$ python -q
>>> import numpy as np
>>> import numpy.linalg as la
>>> np.set_printoptions(precision=3, suppress=True, linewidth=140)
>>> J = 4 * np.eye(4) + np.ones((4, 4))
>>> print(J)
[[5. 1. 1. 1.]
 [1. 5. 1. 1.]
 [1. 1. 5. 1.]
 [1. 1. 1. 5.]]
>>> B = J / la.norm(J, axis=1, keepdims=True)
>>> G = B @ B.T
>>> print(np.argwhere(np.triu(np.abs(G) > 0.95, 1)))
[]
>>> print((G - 2 * np.eye(4)).round(6).argmax(axis=1))
[1 0 0 0]
>>> print(G)
[[1.    0.429 0.429 0.429]
 [0.429 1.    0.429 0.429]
 [0.429 0.429 1.    0.429]
 [0.429 0.429 0.429 1.   ]]
>>> rng = np.random.default_rng(37287)
>>> labels = rng.permutation(4)
>>> print(labels)
[1 0 2 3]
>>> B = J[labels][:, labels]
>>> print(np.diag(B))
[5. 5. 5. 5.]
>>> print(np.sort(np.abs(la.eigvals(B))))
[4. 4. 4. 8.]
>>> print(B)
[[5. 1. 1. 1.]
 [1. 5. 1. 1.]
 [1. 1. 5. 1.]
 [1. 1. 1. 5.]]
>>> B = J + rng.integers(-2, 3, (4, 1)) @ rng.integers(-2, 3, (1, 4))
>>> print(B)
[[ 3.  5.  3. -1.]
 [-1.  9.  3. -1.]
 [ 1.  1.  5.  1.]
 [ 1.  1.  1.  5.]]
>>> print(np.round(la.svd(B - J, compute_uv=False), 3) + 0)
[7.483 0.    0.    0.   ]
>>> print(np.round(la.det(2 * B), 3), np.round(la.det(B), 3))
11264.0 704.0
>>> print(np.einsum("ij,ji->", B, B))
140.0
>>> print(round(float(la.det(B.T)), 3))
704.0
>>> print(round(float(la.det(B[::-1])), 3))
704.0
>>> W0 = np.load("layer10.npy")
>>> print(W0)
[[ 0.013  0.017  0.031 -0.013  0.01  -0.011]
 [ 6.284 -1.801 -2.962 -0.008  6.295 -4.811]
 [ 4.255 -1.211 -1.985  0.021  4.203 -3.242]
 [ 6.265 -1.785 -3.043  0.021  6.306 -4.822]
 [ 0.013 -0.018 -0.003  0.04   0.037  0.018]
 [ 0.024  0.022  0.026  0.018 -0.013  0.044]
 [ 2.096 -0.584 -0.971  0.012  2.082 -1.608]
 [ 2.099 -0.602 -1.014 -0.026  2.092 -1.578]
 [ 6.318 -1.785 -3.01   0.008  6.288 -4.829]
 [ 2.098 -0.575 -0.963 -0.022  2.098 -1.625]
 [ 2.114 -0.624 -1.005  0.031  2.097 -1.608]
 [ 6.323 -1.825 -3.029 -0.017  6.274 -4.774]
 [ 6.291 -1.816 -3.024  0.022  6.274 -4.83 ]
 [ 4.233 -1.186 -1.992 -0.013  4.174 -3.194]
 [ 6.296 -1.805 -3.004  0.022  6.274 -4.799]
 [-0.03   0.008 -0.004 -0.038 -0.001 -0.011]
 [ 6.295 -1.817 -2.994  0.005  6.326 -4.837]
 [-0.025 -0.047 -0.02   0.005  0.034  0.029]
 [ 2.118 -0.6   -1.041 -0.015  2.081 -1.599]
 [ 4.226 -1.215 -1.988 -0.002  4.213 -3.242]]
>>> D = la.norm(W0[:, None] - W0[None], axis=-1)
>>> print(np.unravel_index(D.round(6).argmax(), D.shape))
(np.int64(5), np.int64(16))
>>> print((D + 1e9 * np.eye(20)).round(6).argmin(axis=1))
[15 16 19 12 17  0  9 18 14  6  6 14 14 19 12  0  1  4  7  2]
>>> print(D[:5, :5])
[[ 0.    10.683  7.183 10.704  0.082]
 [10.683  0.     3.501  0.091 10.665]
 [ 7.183  3.501  0.     3.522  7.164]
 [10.704  0.091  3.522  0.    10.685]
 [ 0.082 10.665  7.164 10.685  0.   ]]
>>> print(D.shape)
(20, 20)
>>> U, sigma, VT = la.svd(W0)
>>> print(np.argmax(sigma[:-1] / (sigma[1:] + 1e-6)) + 1)
1
>>> print(sigma)
[31.949  0.125  0.104  0.096  0.077  0.055]
>>> B = U[:, :1] @ np.diag(sigma[:1]) @ VT[:1]
>>> print(round(float(np.abs(W0 - B).max()), 3))
0.046
>>> print(round(float(la.norm(W0 - B) / la.norm(W0)), 3))
0.007
>>> print(la.matrix_rank(W0, rtol=0.05))
1
>>> print(np.round(la.norm(W0 - B, 2), 3), np.round(sigma[1], 3))
0.125 0.125
>>> vec = np.array([1, -8, 6, 1, 2, -9])
>>> target = W0 @ vec
>>> print(la.lstsq(W0, target)[0])
[ 1. -8.  6.  1.  2. -9.]
>>> try:
...     la.solve(W0, target)
... except la.LinAlgError as e:
...     print(e)
... 
Last 2 dimensions of the array must be square
>>> target = target + 0.3 * rng.normal(size=20)
>>> print(target)
[-0.023 58.434 40.194 58.261 -0.139 -0.455 19.507 19.495 58.374 19.536 20.055 58.837 58.141 38.933 58.455 -0.06  59.092  0.529 19.188
 39.564]
>>> c, *_ = la.lstsq(W0, target)
>>> print(c.round())
[  4. -16.   6.  -2.   0.  -5.]
>>> print(np.round(W0.T @ (target - W0 @ c), 3) + 0)
[0. 0. 0. 0. 0. 0.]
>>> G = np.cov(W0, rowvar=False)
>>> print(np.argsort(-W0.std(axis=0).round(6), kind="stable"))
[0 4 5 2 1 3]
>>> print(G.shape)
(6, 6)
>>> print(np.corrcoef(W0.T))
[[ 1.    -1.    -1.     0.142  1.    -1.   ]
 [-1.     1.     1.    -0.148 -1.     1.   ]
 [-1.     1.     1.    -0.142 -1.     1.   ]
 [ 0.142 -0.148 -0.142  1.     0.143 -0.141]
 [ 1.    -1.    -1.     0.143  1.    -1.   ]
 [-1.     1.     1.    -0.141 -1.     1.   ]]
>>> print(W0.std(axis=0))
[2.52  0.722 1.206 0.02  2.513 1.932]
>>> data = np.load("dump.npy")
>>> print(data)
[[-3  0  0  2  0  0  0]
 [ 0  2  3  0  0  0  0]
 [ 0 -1  0  0  0  0  2]
 [ 0  0  0  0  0  0  0]
 [ 0  0  0  0 -2  2  0]
 [ 0  0  0  0  2 -1  0]
 [ 0  2 -3  0  0  0  1]]
>>> # null space of dimension 1
>>> print(data @ data)
[[ 9  0  0 -6  0  0  0]
 [ 0  1  6  0  0  0  6]
 [ 0  2 -9  0  0  0  2]
 [ 0  0  0  0  0  0  0]
 [ 0  0  0  0  8 -6  0]
 [ 0  0  0  0 -6  5  0]
 [ 0  9  3  0  0  0 -5]]
>>> print((la.matrix_power((data != 0) + (data.T != 0) + np.eye(7), 7) > 0).astype(int))
[[1 0 0 1 0 0 0]
 [0 1 1 0 0 0 1]
 [0 1 1 0 0 0 1]
 [1 0 0 1 0 0 0]
 [0 0 0 0 1 1 0]
 [0 0 0 0 1 1 0]
 [0 1 1 0 0 0 1]]
>>> print(round(la.det(data), 3))
0.0
>>> r = la.matrix_rank(data)
>>> print(r)
6
>>> null = la.svd(data)[2][r:].T
>>> print([int(la.matrix_rank(np.delete(data, i, axis=0))) for i in range(7)])
[5, 5, 5, 6, 5, 5, 5]
>>> print(null @ null.T)
[[0.308 0.    0.    0.462 0.    0.    0.   ]
 [0.    0.    0.    0.    0.    0.    0.   ]
 [0.    0.    0.    0.    0.    0.    0.   ]
 [0.462 0.    0.    0.692 0.    0.    0.   ]
 [0.    0.    0.    0.    0.    0.    0.   ]
 [0.    0.    0.    0.    0.    0.    0.   ]
 [0.    0.    0.    0.    0.    0.    0.   ]]
>>> print([int(la.matrix_rank(data[:i])) for i in range(1, len(data) + 1)])
[1, 2, 3, 3, 4, 5, 6]
>>> print([int(la.matrix_rank(data[:, :j + 1])) for j in range(7)])
[1, 2, 3, 3, 4, 5, 6]
